>>> import numpy as np
>>> from numpy import linalg as LA
>>> np.set_printoptions(precision=2, suppress=True, linewidth=160, floatmode="fixed")
>>> feats = np.array([[2, -1, -1, 0, 0, -2, 0],
...     [0, 2, -1, 1, 0, -1, 1],
...     [0, 0, 0, -1, 2, -1, -2],
...     [0, 0, 0, -2, 2, -1, -2],
...     [0, 0, 0, 0, 0, 2, 0],
...     [0, 0, 0, 0, 0, 2, -1],
...     [0, 0, 0, 0, 0, 0, 2]])
>>> def softmax(z):
...     e = np.exp(z - z.max(axis=-1, keepdims=True))
...     return e / e.sum(axis=-1, keepdims=True)
... 
>>> print(softmax(feats[3] + -2))
[0.09 0.09 0.09 0.01 0.67 0.03 0.01]
>>> print(softmax(feats).sum(axis=1))
[1.00 1.00 1.00 1.00 1.00 1.00 1.00]
>>> att = feats @ feats.T / np.sqrt(7)
>>> print(softmax(att).round(6).argmax(axis=1))
[0 1 3 3 4 5 6]
>>> other = feats / np.sqrt((feats ** 2).mean(axis=1, keepdims=True))
>>> print(LA.norm(other, axis=1))
[2.65 2.65 2.65 2.65 2.65 2.65 2.65]
>>> print(LA.matrix_rank(feats - feats.mean(axis=1, keepdims=True)))
6
>>> print(other[0])
[ 1.67 -0.84 -0.84  0.00  0.00 -1.67  0.00]
>>> print(feats - feats.mean(axis=1, keepdims=True))
[[ 2.29 -0.71 -0.71  0.29  0.29 -1.71  0.29]
 [-0.29  1.71 -1.29  0.71 -0.29 -1.29  0.71]
 [ 0.29  0.29  0.29 -0.71  2.29 -0.71 -1.71]
 [ 0.43  0.43  0.43 -1.57  2.43 -0.57 -1.57]
 [-0.29 -0.29 -0.29 -0.29 -0.29  1.71 -0.29]
 [-0.14 -0.14 -0.14 -0.14 -0.14  1.86 -1.14]
 [-0.29 -0.29 -0.29 -0.29 -0.29 -0.29  1.71]]
>>> print(np.sort(LA.eigvals(feats)))
[-2.00  0.00  0.00  2.00  2.00  2.00  2.00]
>>> print(np.prod(np.diag(feats)), round(float(LA.det(feats)), 2))
0 0.0
>>> W0 = np.loadtxt("dump.csv", delimiter=",")
>>> print(W0)
[[ 1.00  2.00  2.00 -2.00 -2.00 -2.00  3.00 -2.00]
 [-2.00  3.00  1.00  2.00 -1.00  1.00  2.00 -2.00]
 [ 2.00  4.00  1.00 -3.00 -2.00  1.00  4.00 -4.00]
 [-2.00  3.00  3.00 -1.00 -3.00  1.00  5.00 -3.00]
 [ 0.00  0.00  0.00  0.00  0.00  0.00  0.00  0.00]
 [-1.00  4.00  0.00  1.00  1.00  3.00  2.00 -2.00]
 [-3.00  3.00 -3.00 -2.00 -2.00  0.00  2.00 -1.00]
 [ 1.00  3.00 -1.00 -1.00  0.00  3.00  3.00 -2.00]
 [-2.00 -2.00 -1.00  0.00 -2.00 -2.00  0.00  1.00]
 [-1.00 -1.00  1.00 -2.00 -4.00 -4.00  1.00 -1.00]
 [ 0.00  0.00  0.00  0.00  0.00  0.00  0.00  0.00]
 [ 1.00  2.00 -1.00 -1.00  2.00  2.00  2.00  0.00]
 [-4.00  4.00  2.00  1.00 -1.00  2.00  1.00 -2.00]
 [ 0.00  1.00  0.00  0.00  0.00  0.00  2.00  0.00]
 [ 0.00  1.00  0.00  0.00  0.00  0.00  2.00  0.00]]
>>> x = np.array([-2, -2, 2, 2, 1, 5, 3, -3])
>>> y = W0 @ x
>>> print(np.round(LA.pinv(W0) @ W0, 2) + 0)
[[1.00 0.00 0.00 0.00 0.00 0.00 0.00 0.00]
 [0.00 1.00 0.00 0.00 0.00 0.00 0.00 0.00]
 [0.00 0.00 1.00 0.00 0.00 0.00 0.00 0.00]
 [0.00 0.00 0.00 1.00 0.00 0.00 0.00 0.00]
 [0.00 0.00 0.00 0.00 1.00 0.00 0.00 0.00]
 [0.00 0.00 0.00 0.00 0.00 1.00 0.00 0.00]
 [0.00 0.00 0.00 0.00 0.00 0.00 1.00 0.00]
 [0.00 0.00 0.00 0.00 0.00 0.00 0.00 1.00]]
>>> print(LA.lstsq(W0, y)[0])
[-2.00 -2.00  2.00  2.00  1.00  5.00  3.00 -3.00]
>>> rng = np.random.default_rng(99)
>>> y = y + 0.1 * rng.normal(size=15)
>>> print(y)
[ -2.99  19.95  11.01  28.07  -0.18  24.17  -3.05  17.94  -9.10 -15.91   0.07   8.12  24.09   4.03   4.03]
>>> b, *_ = LA.lstsq(W0, y)
>>> print([round(float(LA.norm(LA.solve(W0.T @ W0 + lam * np.eye(8), W0.T @ y))), 2) for lam in (0, 1, 10, 100)])
[7.89, 6.54, 4.78, 2.6]
>>> print(np.round(W0.T @ (y - W0 @ b), 2) + 0)
[0.00 0.00 0.00 0.00 0.00 0.00 0.00 0.00]
>>> print(b.round())
[-2.00 -2.00  2.00  2.00  1.00  5.00  3.00 -3.00]
>>> print(W0.mean(axis=0))
[-0.67  1.80  0.27 -0.53 -0.93  0.33  1.93 -1.20]
>>> print(np.round(LA.norm(W0), 2))
21.0
>>> print(np.abs(W0).max())
5.0
>>> print(W0.sum(axis=0))
[-10.00  27.00   4.00  -8.00 -14.00   5.00  29.00 -18.00]
>>> np.zeros(15, 8)
Traceback (most recent call last):
  File "<python-input-33>", line 1, in <module>
    np.zeros(15, 8)
    ~~~~~~~~^^^^^^^
TypeError: Cannot interpret '8' as a data type
>>> t3 = np.stack([W0, -3 * W0, W0[::-1]])
>>> print(t3.shape)
(3, 15, 8)
>>> print(LA.matrix_rank(t3))
[8 8 8]
>>> print(np.einsum("bij,cij->bc", t3, t3))
[[  441.00 -1323.00   104.00]
 [-1323.00  3969.00  -312.00]
 [  104.00  -312.00   441.00]]
>>> other = W0[0, 0] * W0[1:] - np.outer(W0[1:, 0], W0[0])
>>> print(other)
[[  0.00   7.00   5.00  -2.00  -5.00  -3.00   8.00  -6.00]
 [  0.00   0.00  -3.00   1.00   2.00   5.00  -2.00   0.00]
 [  0.00   7.00   7.00  -5.00  -7.00  -3.00  11.00  -7.00]
 [  0.00   0.00   0.00   0.00   0.00   0.00   0.00   0.00]
 [  0.00   6.00   2.00  -1.00  -1.00   1.00   5.00  -4.00]
 [  0.00   9.00   3.00  -8.00  -8.00  -6.00  11.00  -7.00]
 [  0.00   1.00  -3.00   1.00   2.00   5.00   0.00   0.00]
 [  0.00   2.00   3.00  -4.00  -6.00  -6.00   6.00  -3.00]
 [  0.00   1.00   3.00  -4.00  -6.00  -6.00   4.00  -3.00]
 [  0.00   0.00   0.00   0.00   0.00   0.00   0.00   0.00]
 [  0.00   0.00  -3.00   1.00   4.00   4.00  -1.00   2.00]
 [  0.00  12.00  10.00  -7.00  -9.00  -6.00  13.00 -10.00]
 [  0.00   1.00   0.00   0.00   0.00   0.00   2.00   0.00]
 [  0.00   1.00   0.00   0.00   0.00   0.00   2.00   0.00]]
>>> print(np.flatnonzero(~other.round(6).any(axis=1)))
[3 9]
>>> print(W0[:, 0] / W0[0, 0])
[ 1.00 -2.00  2.00 -2.00  0.00 -1.00 -3.00  1.00 -2.00 -1.00  0.00  1.00 -4.00  0.00  0.00]
>>> print(LA.matrix_rank(feats, rtol=0.1))
6
>>> print(np.argsort(-LA.norm(feats, axis=0).round(6), kind="stable")[:3])
[5 6 4]
>>> X = np.loadtxt("x.csv", delimiter=",")
>>> print(X)
[[-1.90 -5.00  1.00]
 [-1.00 -0.90  3.00]
 [-2.00 -5.00  1.10]]
>>> x = np.array([-9, 2, 4])
>>> y = X @ x
>>> b, lr = np.zeros(3), 1 / LA.norm(X, 2) ** 2
>>> for i in range(10):
...     b -= lr * X.T @ (X @ b - y)
...     if i % 2 == 0: print(i, round(LA.norm(X @ b - y), 2))
... 
0 12.79
2 10.01
4 7.84
6 6.14
8 4.81
>>> print(round(float(LA.cond(X)), 2))
158.32
>>> E = np.load("a.npy")
>>> print(E)
[[ 0 -1 -2  0 -2]
 [ 1 -2  1  2  0]
 [-1  2 -1  0  1]
 [-2  2  2  0  1]
 [ 0 -2  0  1  0]
 [-1 -1  2 -1 -2]
 [ 0 -2  2 -2 -1]
 [ 2  2  1  2 -1]
 [-2  1  0 -2  2]
 [ 1  2 -2  0  2]
 [ 1 -2 -1  1  1]]
>>> Xs = E - E.mean(axis=0)
>>> V = LA.svd(Xs)[2][:4]
>>> other = Xs - Xs @ V.T @ V
>>> print(round(LA.norm(other) / LA.norm(Xs), 2))
0.21
>>> print(LA.norm(other, axis=1).round(6).argmax())
6
>>> print(other.std(axis=0))
[0.51 0.04 0.12 0.40 0.12]
>>> mat = np.loadtxt("mat.csv", delimiter=",")
>>> print(mat)
[[27.00 10.00 10.00 15.00  5.00]
 [10.00  6.00  4.00  6.00  2.00]
 [10.00  4.00  6.00  6.00  2.00]
 [15.00  6.00  6.00 11.00  3.00]
 [ 5.00  2.00  2.00  3.00  3.00]]
>>> idx = rng.permutation(5)
>>> print(idx)
[1 4 3 0 2]
>>> other = mat[idx][:, idx]
>>> print(np.trace(other))
53.0
>>> print(np.sort(np.abs(LA.eigvals(other))))
[ 2.00  2.00  2.00  2.00 45.00]
>>> print(np.round(LA.det(other), 2), round(float(LA.det(mat[idx])), 2))
720.0 720.0
>>> x = np.array([0, 1, -1, -1, -2])
>>> y = mat @ x
>>> b, lr = np.zeros(5), 1 / LA.norm(mat, 2) ** 2
>>> for i in range(25):
...     b -= lr * mat.T @ (mat @ b - y)
...     if i % 5 == 0: print(i, round(LA.norm(mat @ b - y), 2))
... 
0 5.06
5 5.01
10 4.96
15 4.91
20 4.86
>>> print(round(LA.cond(mat), 2))
22.5
>>> print(b)
[-0.55 -0.17 -0.27 -0.38 -0.21]
>>> data = np.load("m.npy")
>>> print(data)
[[ -3.22  18.59 -10.83  -5.29  -6.77  12.10  -5.63   3.94  -8.63  -6.52]
 [-10.22  -0.56   2.83   7.49   1.15   1.49   6.79  -1.99  -3.14  -3.04]
 [  8.65  12.85  -1.08  -6.55  -3.53   7.65 -11.32  12.73 -11.33  -4.98]
 [ -4.29   3.18  -0.86   4.40   7.53  -0.48  12.56   2.21   5.66   3.62]
 [ -4.76  11.95 -11.78  -0.79   6.99   8.18  -1.96 -11.47  -3.65  -2.05]
 [ 11.57  -0.14   9.99   0.36   7.37  -4.16   4.28  18.31   1.36   4.53]
 [  7.82  -0.80   3.83   2.26  16.41  -3.69   4.95   2.20   3.74   6.27]
 [ -4.87  -9.79   9.66  10.59  11.25  -4.18   5.83  -6.46  -2.27   0.19]
 [  6.98   8.54  -0.20  -2.99   3.60   3.14  -1.87   9.96  -3.18   0.26]
 [ 11.82  -4.90  13.53   2.65  10.08  -6.14   3.29  15.28   0.14   4.46]
 [  0.81   2.97   3.52   2.42   3.83  -0.64   8.05  10.36   1.93   2.12]
 [  1.25   2.17   2.14   2.89   8.42  -1.44   8.77   5.85   3.79   3.85]
 [  2.84  20.65 -15.65  -7.79   3.93  10.81  -4.84  -1.01  -2.89  -0.89]
 [  8.28  -3.88  10.92   3.72  10.81  -6.48   9.24  14.15   4.63   6.28]
 [ -7.38  -2.30   5.74   8.15   3.79  -2.95  15.63   6.28   4.78   2.29]
 [ -8.42   6.29  -6.18   3.42   5.23   5.23   2.84  -9.27  -2.72  -2.23]
 [ -6.36   8.07  -9.23   2.10   9.46   5.13   3.57 -11.54   0.09   0.18]
 [  2.39   3.06   1.82   1.91   7.91  -0.69   6.61   6.13   2.40   3.21]
 [ 10.39  -7.67  13.34   4.15  13.07  -5.17  -2.67   5.05  -4.73   2.00]
 [ -1.76   6.16  -3.17   2.52   9.40  -1.34  17.17   6.61  11.25   7.30]
 [ -8.34  -0.32   4.95   7.25   0.20  -1.22  14.08   7.85   2.80   0.46]]
>>> t3 = np.stack([data, 3 * data, data[::-1]])
>>> print((t3 @ data.T).shape)
(3, 21, 21)
>>> print(t3.shape)
(3, 21, 10)
>>> print(LA.matrix_rank(t3.reshape(3, -1)))
2
